$ python -q
>>> import numpy as np
>>> np.set_printoptions(precision=2, suppress=True, linewidth=120)
>>> X = np.loadtxt("mat.csv", delimiter=",")
>>> X
array([[ -0.9,  -0.2,  -0.5,  -0.3, -11. ,   0.5,   0.3,  -0.2,   0.1,   1.4,  -0.6,   1. ,  -1.2,   0.7,   0.2],
       [ -0.6,   3.3,   0.8,  -1. ,   3. ,  -0.6,  -0.4,  -1.1,  -0.3,   0.3,  -0.1,  -0.1,  -0.8,   0.6,   1.4],
       [ -1.4,  -1.7,  -1.9,  -1. ,   8. ,  -2.2,   2.2,   0.2,   0.5,   0.3,  -1.3,  -0.2,   0.9,  -0.4,   0.6],
       [  1.2,  -1.1,   0.3,  -0.1, -12. ,  -2. ,   0.2,  -0.2,  -0.9,  -1.3,   0.7,  -0.3,   0.2,  -0.7,  -2.4],
       [  0.9,  -0.1,   0. ,   1.2,  12. ,  -0.4,   1.1,  -0.6,  -0.6,   0.3,   2.3,  -0.9,   0.1,   0.1,   2.1],
       [ -0.6,  -0.8,  -0.4,   1.5,  11. ,   0.2,  -0.4,   0.2,   0.2,   0.6,   1.1,  -1.1,  -1.4,   0.6,  -0.2],
       [  0.2,   1.1,  -1.3,   0.5,  -2. ,  -0.2,  -1. ,   0. ,  -1.1,  -1.7,   1.4,  -0.2,  -1.6,  -1.2,   0.8],
       [  0.6,  -0.6,  -0.9,  -0.1,   3. ,   0.4,  -0.4,   0.9,   0. ,   1.3,  -0.2,   1.2,  -4. ,   0.9,   0.5],
       [  0.3,  -0.3,   0.1,   0.7,  -4. ,   0.5,  -0.5,   1. ,   3.2,   2. ,   1.2,  -0.2,   0.3,  -0.1,  -0.1],
       [  0.9,  -0.9,   0. ,   1.5,  -9. ,  -0.8,   1.9,   0.8,   0.6,  -1.4,  -1.3,   0.2,   1. ,  -0.4,   0.3],
       [ -0.6,  -1.2,  -1.3,   0.6,  14. ,   0.7,  -1.2,   0.4,  -1.4,  -0.7,  -0.4,   0.6,  -0.8,   1. ,   0.3],
       [  0. ,   1.6,   0.1,  -1. , -14. ,  -2. ,   0.2,   1.3,   0.7,  -0.7,  -0.8,  -1.3,  -0.6,  -0.5,  -0.5],
       [ -0.5,  -0.9,  -0.4,   0.1,   4. ,  -0.4,   0. ,  -0.3,  -0.4,   1. ,   1.5,  -0.4,   0.3,   0.6,   1.6],
       [ -0.9,  -2. ,   1. ,  -0.9,  -1. ,   0.1,   0.2,   0.2,  -1.2,   0.7,  -1. ,  -0.4,  -1.3,   1.6,  -0.4]])
>>> out = X / np.linalg.norm(X, axis=1, keepdims=True)
>>> cov = out @ out.T
>>> np.argwhere(np.triu(np.abs(cov) > 0.95, 1))
array([[ 5, 10],
       [10, 11]])
>>> cov[1]
array([-0.54,  1.  ,  0.39, -0.65,  0.57,  0.51, -0.09,  0.33, -0.53, -0.68,  0.51, -0.49,  0.48, -0.28])
>>> cov = X.T @ X
>>> np.linalg.matrix_rank(cov)
np.int64(14)
>>> (X @ X.T).shape
(14, 14)
>>> E = np.load("test6.npy")
>>> E
array([[ 1, -2,  4, -8],
       [ 1, -1,  1, -1],
       [ 1,  0,  0,  0],
       [ 1,  1,  1,  1],
       [ 1,  2,  4,  8],
       [ 1,  3,  9, 27]])
>>> # row 5 dominates
>>> proj = E @ np.linalg.solve(E.T @ E, E.T)
>>> np.round((np.eye(6) - proj) @ E, 2) + 0
array([[0., 0., 0., 0.],
       [0., 0., 0., 0.],
       [0., 0., 0., 0.],
       [0., 0., 0., 0.],
       [0., 0., 0., 0.],
       [0., 0., 0., 0.]])
>>> np.round(proj @ E[:, 2], 2) + 0
array([4., 1., 0., 1., 4., 9.])
>>> np.allclose(proj @ proj, proj)
True
>>> np.diag(proj)
array([0.96, 0.58, 0.46, 0.46, 0.58, 0.96])
>>> proj
array([[ 0.96,  0.13, -0.11, -0.03,  0.09, -0.03],
       [ 0.13,  0.58,  0.41,  0.02, -0.22,  0.09],
       [-0.11,  0.41,  0.46,  0.25,  0.02, -0.03],
       [-0.03,  0.02,  0.25,  0.46,  0.41, -0.11],
       [ 0.09, -0.22,  0.02,  0.41,  0.58,  0.13],
       [-0.03,  0.09, -0.03, -0.11,  0.13,  0.96]])
>>> w, V = np.linalg.eigh(proj)
>>> x = np.array([3, 2, 2, 3, 2, 0])
>>> V * np.maximum(w, 0) @ V.T
array([[ 0.96,  0.13, -0.11, -0.03,  0.09, -0.03],
       [ 0.13,  0.58,  0.41,  0.02, -0.22,  0.09],
       [-0.11,  0.41,  0.46,  0.25,  0.02, -0.03],
       [-0.03,  0.02,  0.25,  0.46,  0.41, -0.11],
       [ 0.09, -0.22,  0.02,  0.41,  0.58,  0.13],
       [-0.03,  0.09, -0.03, -0.11,  0.13,  0.96]])
>>> np.linalg.svd(E, compute_uv=False)
array([30.78,  6.82,  1.84,  1.3 ])
>>> np.unravel_index(np.abs(E).argmax(), E.shape)
(np.int64(5), np.int64(3))
>>> E.shape
(6, 4)
>>> E.sum(axis=1)
array([-5,  0,  1,  4, 15, 40])
>>> np.linalg.matrix_rank(E)
np.int64(4)
>>> np.count_nonzero(E)
np.int64(21)
>>> out = E / np.linalg.norm(E, axis=1, keepdims=True)
>>> cov = out @ out.T
>>> round(float(np.degrees(np.arccos(np.clip(cov[4, 5], -1, 1)))), 2)
11.18
>>> np.linalg.norm(out, axis=1)
array([1., 1., 1., 1., 1., 1.])
>>> np.argwhere(np.triu(np.abs(cov) > 0.95, 1))
array([[4, 5]])
>>> A = np.loadtxt("case13.csv", delimiter=",")
>>> A
array([[-0.06,  0.03,  0.2 ,  0.12,  0.04,  0.45, -0.54],
       [ 0.39,  0.1 ,  0.  , -0.21,  0.03, -2.02,  0.91],
       [ 0.74, -0.07,  0.57, -0.01, -0.04,  8.78, -0.88],
       [-0.94, -0.1 , -0.02, -0.11, -0.04, -6.76, -1.65],
       [-0.64, -0.05,  0.11, -0.07,  0.04, -2.24, -0.19],
       [-2.13,  0.09,  0.08, -0.13, -0.01, -1.85, -0.02],
       [ 1.58, -0.08, -0.46,  0.31, -0.01,  3.6 , -0.11],
       [-1.49, -0.07, -0.3 ,  0.11,  0.03,  0.59,  0.32],
       [ 1.12,  0.02, -0.51,  0.09, -0.01,  0.12, -0.48],
       [ 1.37, -0.02,  0.61,  0.05,  0.01,  5.  ,  0.11],
       [ 0.47,  0.15, -0.1 ,  0.  , -0.02,  1.1 ,  0.14],
       [ 0.8 ,  0.07,  0.01,  0.02,  0.02, -3.44, -0.28],
       [-0.94,  0.  , -0.5 ,  0.04,  0.07, -0.64,  0.11],
       [-0.58,  0.  ,  0.37,  0.24,  0.04,  3.72, -0.03],
       [ 0.43,  0.03, -0.08, -0.09,  0.08,  0.82, -0.18],
       [ 0.03,  0.31, -0.67, -0.07, -0.01,  2.23, -0.17],
       [-0.97,  0.17,  0.3 , -0.01, -0.08,  4.89, -0.26],
       [ 2.37,  0.03,  0.52, -0.21, -0.03,  1.29,  0.25],
       [ 2.93,  0.14,  0.34,  0.17, -0.09, -4.98,  2.26],
       [-0.54,  0.  , -0.35, -0.02,  0.06, -1.24, -0.4 ],
       [ 1.12,  0.18,  0.13, -0.21, -0.02,  2.21, -0.44],
       [ 0.04, -0.18, -0.31,  0.15,  0.03,  6.86,  0.12],
       [-2.88,  0.08, -0.1 , -0.25, -0.01, -2.25,  1.12],
       [ 0.79,  0.1 ,  0.67,  0.02, -0.01, -3.25, -1.66],
       [ 1.89, -0.25,  0.18,  0.02, -0.04, -2.64, -0.1 ],
       [ 2.06, -0.03,  0.22,  0.07,  0.04,  4.18,  0.05],
       [-0.99,  0.06, -0.5 , -0.2 , -0.04, -0.2 , -0.39],
       [ 1.03,  0.  ,  0.12,  0.22, -0.03, -5.29,  0.75],
       [-0.01, -0.05,  0.05, -0.11,  0.1 ,  1.2 ,  0.76],
       [ 2.07, -0.07, -0.09,  0.2 ,  0.02,  1.02,  0.97],
       [ 0.02, -0.25,  0.14, -0.04, -0.03, -5.67,  0.38],
       [-0.3 , -0.03,  0.09,  0.17,  0.02,  0.92, -0.47],
       [-1.28,  0.21,  0.05,  0.05, -0.07,  1.41,  0.49],
       [ 1.71,  0.18,  0.67, -0.57,  0.03,  2.53,  0.94],
       [-0.19, -0.08,  0.14, -0.19,  0.04, -0.35,  0.36]])
>>> cov = np.cov(A, rowvar=False)
>>> np.polyfit(A[:, 6], A[:, 1], 1)
array([0.02, 0.02])
>>> np.round(np.linalg.eigvalsh(cov)[::-1], 2) + 0
array([12.38,  1.75,  0.51,  0.11,  0.03,  0.01,  0.  ])
>>> cov.shape
(7, 7)
>>> np.median(A, axis=0)
array([ 0.04,  0.  ,  0.08,  0.  , -0.01,  0.59, -0.02])
>>> np.argwhere(np.triu(np.abs(np.corrcoef(A.T)) > 0.8, 1))
array([], shape=(0, 2), dtype=int64)
>>> x = np.array([0, 2, 0, 2, -2, 0, 1])
>>> target = A @ x
>>> np.round(np.linalg.pinv(A) @ A, 2) + 0
array([[1., 0., 0., 0., 0., 0., 0.],
       [0., 1., 0., 0., 0., 0., 0.],
       [0., 0., 1., 0., 0., 0., 0.],
       [0., 0., 0., 1., 0., 0., 0.],
       [0., 0., 0., 0., 1., 0., 0.],
       [0., 0., 0., 0., 0., 1., 0.],
       [0., 0., 0., 0., 0., 0., 1.]])
>>> np.round(np.linalg.solve(A.T @ A, A.T @ target), 2) + 0
array([ 0.,  2.,  0.,  2., -2.,  0.,  1.])
>>> rng = np.random.default_rng(658)
>>> target = target + 0.05 * rng.normal(size=35)
>>> target
array([-0.32,  0.63, -1.  , -1.98, -0.58, -0.01,  0.29,  0.3 , -0.28,  0.04,  0.4 , -0.21,  0.11,  0.43, -0.44,  0.38,
        0.2 , -0.06,  3.1 , -0.62, -0.45,  0.02,  0.8 , -1.43, -0.42,  0.09, -0.68,  1.26,  0.25,  1.21, -0.15, -0.28,
        1.18, -0.04, -0.29])
>>> beta, *_ = np.linalg.lstsq(A, target)
>>> [round(float(np.linalg.norm(np.linalg.solve(A.T @ A + lam * np.eye(7), A.T @ target))), 2) for lam in (0, 1, 10, 100)]
[3.69, 1.43, 0.68, 0.17]
>>> beta.round(2) + 0
array([-0.01,  2.  ,  0.  ,  2.09, -2.05,  0.  ,  1.01])
>>> np.round(A.T @ (target - A @ beta), 2) + 0
array([0., 0., 0., 0., 0., 0., 0.])
>>> cent = A[[18, 6]].astype(float)
>>> for _ in range(7):
...     labels = np.linalg.norm(A[:, None] - cent, axis=-1).argmin(axis=1)
...     cent = np.array([A[labels == j].mean(axis=0) for j in range(2)])
... 
>>> labels
array([1, 0, 1, 0, 0, 0, 1, 1, 1, 1, 1, 0, 0, 1, 1, 1, 1, 1, 0, 0, 1, 1, 0, 0, 0, 1, 1, 0, 1, 1, 0, 1, 1, 1, 1])
>>> np.abs(cent[1] - cent[0]).argmax()
np.int64(5)
>>> arr = np.loadtxt("m.csv", delimiter=",")
>>> arr
array([[  0.16,   2.39,   1.82,   3.27,  -1.61,  -4.5 ,   1.85,   0.26,  -0.11,  -5.37,   1.73],
       [ -2.07,   1.22,   3.69,   2.64,  -2.03,  -5.76,   0.63,  -0.28,  -0.36,  -6.07,   1.7 ],
       [ -8.13,   2.24,   2.08,  -0.8 ,   4.09,  -2.21,  -2.19,   1.31,   1.73,   3.42,  -2.59],
       [ -1.59,   2.73,   3.92,   2.74,  -2.7 ,  -5.63,   1.26,  -0.45,  -0.36,  -6.68,   0.57],
       [ -1.06,   1.74,   2.88,   2.67,  -2.15,  -5.74,   2.15,   1.75,  -0.74,  -5.59,   0.19],
       [ -1.37,   0.54,   3.34,   2.58,  -3.07,  -4.95,   1.29,  -0.52,  -2.41,  -7.36,   0.04],
       [ -8.62,   1.61,   2.49,  -1.48,   2.91,  -1.94,  -2.46,   1.76,   1.68,   4.94,  -3.9 ],
       [ -1.9 ,   2.1 ,   2.51,   3.06,  -3.35,  -3.19,   4.53,  -0.12,  -1.48,  -6.7 ,   2.24],
       [ -6.58,   2.95,   1.74,  -2.46,   3.08,  -1.67,  -2.86,   0.86,   0.8 ,   6.08,  -2.5 ],
       [ -0.55,   3.77,   2.61,   2.04,  -2.84,  -3.89,   1.13,  -2.08,  -1.56,  -3.4 ,   0.55],
       [ -8.88,   2.44,   1.47,  -3.53,   4.11,  -2.13,  -2.51,   2.13,   2.52,   4.65,  -2.72],
       [ -1.41,   3.13,   4.37,   3.83,  -1.75,  -3.98,   1.5 ,  -0.64,  -1.3 ,  -5.06,  -0.65],
       [ -0.59,   3.67,   4.24,   1.84,  -3.76,  -3.86,   1.58,  -1.41,   0.66,  -3.94,  -0.92],
       [ -0.6 ,   2.27,   2.51,   2.98,  -0.97,  -5.93,   1.9 ,  -0.9 ,   0.84,  -5.13,   0.1 ],
       [  0.03,   2.69,   3.2 ,   2.43,  -3.89,  -4.37,  -0.24,  -2.98,   0.  ,  -4.42,   1.09],
       [  0.32,   0.94,   2.46,   1.55,  -3.32,  -5.26,   2.23,  -1.74,  -0.65,  -4.91,   0.56],
       [-10.14,   2.17,   1.39,  -2.01,   3.98,  -0.76,  -3.  ,   0.65,  -0.84,   4.06,  -4.17],
       [ -7.88,   1.58,   3.13,  -2.78,   5.22,  -4.31,  -0.69,   2.61,   2.74,   5.27,  -4.33],
       [ -9.66,   2.41,   4.02,  -4.22,   3.09,  -2.89,  -3.48,   0.78,  -0.43,   5.24,  -1.88],
       [ -7.88,   2.27,   3.37,  -2.38,   4.66,  -1.45,  -2.95,   1.42,  -0.11,   5.12,  -1.45],
       [ -8.11,   2.21,   0.05,  -4.75,   4.3 ,  -3.27,  -0.77,   1.65,   1.15,   5.08,  -3.84],
       [ -1.87,   1.97,   3.32,   2.1 ,  -3.73,  -5.09,   2.69,   1.02,  -0.49,  -3.13,  -1.12],
       [ -9.71,   1.51,   2.58,  -3.66,   4.28,  -1.52,  -2.66,   0.87,   1.65,   4.48,  -4.01],
       [ -0.97,   3.79,   2.26,   2.82,  -1.43,  -4.08,   2.25,   0.59,  -0.9 ,  -5.12,   2.03],
       [ -8.14,   2.17,   1.75,  -3.57,   3.13,  -3.28,  -2.37,   0.9 ,   2.28,   3.73,  -4.1 ],
       [ -7.31,   1.1 ,   1.91,  -3.  ,   5.34,  -2.88,  -3.71,   0.95,   3.15,   3.86,  -3.26],
       [  0.9 ,   3.  ,   4.5 ,   2.84,  -1.16,  -6.75,   1.64,   0.41,  -1.72,  -6.19,   0.83],
       [ -1.16,  -0.34,   4.02,   2.16,  -3.12,  -4.47,   1.2 ,   0.9 ,   0.74,  -6.52,   1.28],
       [ -0.31,   2.46,   3.29,   2.32,  -3.17,  -4.5 ,   0.85,  -1.85,  -1.89,  -5.62,   2.01],
       [ -8.46,   2.5 ,   2.95,  -2.26,   4.12,  -0.64,  -3.72,   0.86,   1.73,   5.51,  -1.91],
       [ -7.42,   2.96,   3.9 ,  -2.93,   2.31,  -1.24,  -1.84,   1.8 ,   1.63,   5.02,  -2.38],
       [ -0.42,   2.82,   3.41,   2.8 ,  -5.36,  -5.1 ,   2.58,   1.63,  -0.47,  -4.96,   1.03],
       [ -7.6 ,   0.39,   2.67,  -5.16,   3.99,   0.12,  -1.1 ,   1.8 ,   0.44,   4.63,  -3.98]])
>>> Xc = arr - arr.mean(axis=0)
>>> V = np.linalg.svd(Xc)[2][:2]
>>> out = Xc - Xc @ V.T @ V
>>> (Xc @ V.T).std(axis=0)
array([8.4, 1.4])
>>> round(float(np.linalg.norm(out) / np.linalg.norm(Xc)), 2)
0.3
>>> np.diag(V.T @ V)
array([0.2 , 0.1 , 0.02, 0.11, 0.24, 0.22, 0.18, 0.27, 0.13, 0.42, 0.12])
>>> np.round(np.cov(Xc @ V.T, rowvar=False), 2) + 0
array([[72.68,  0.  ],
       [ 0.  ,  2.03]])
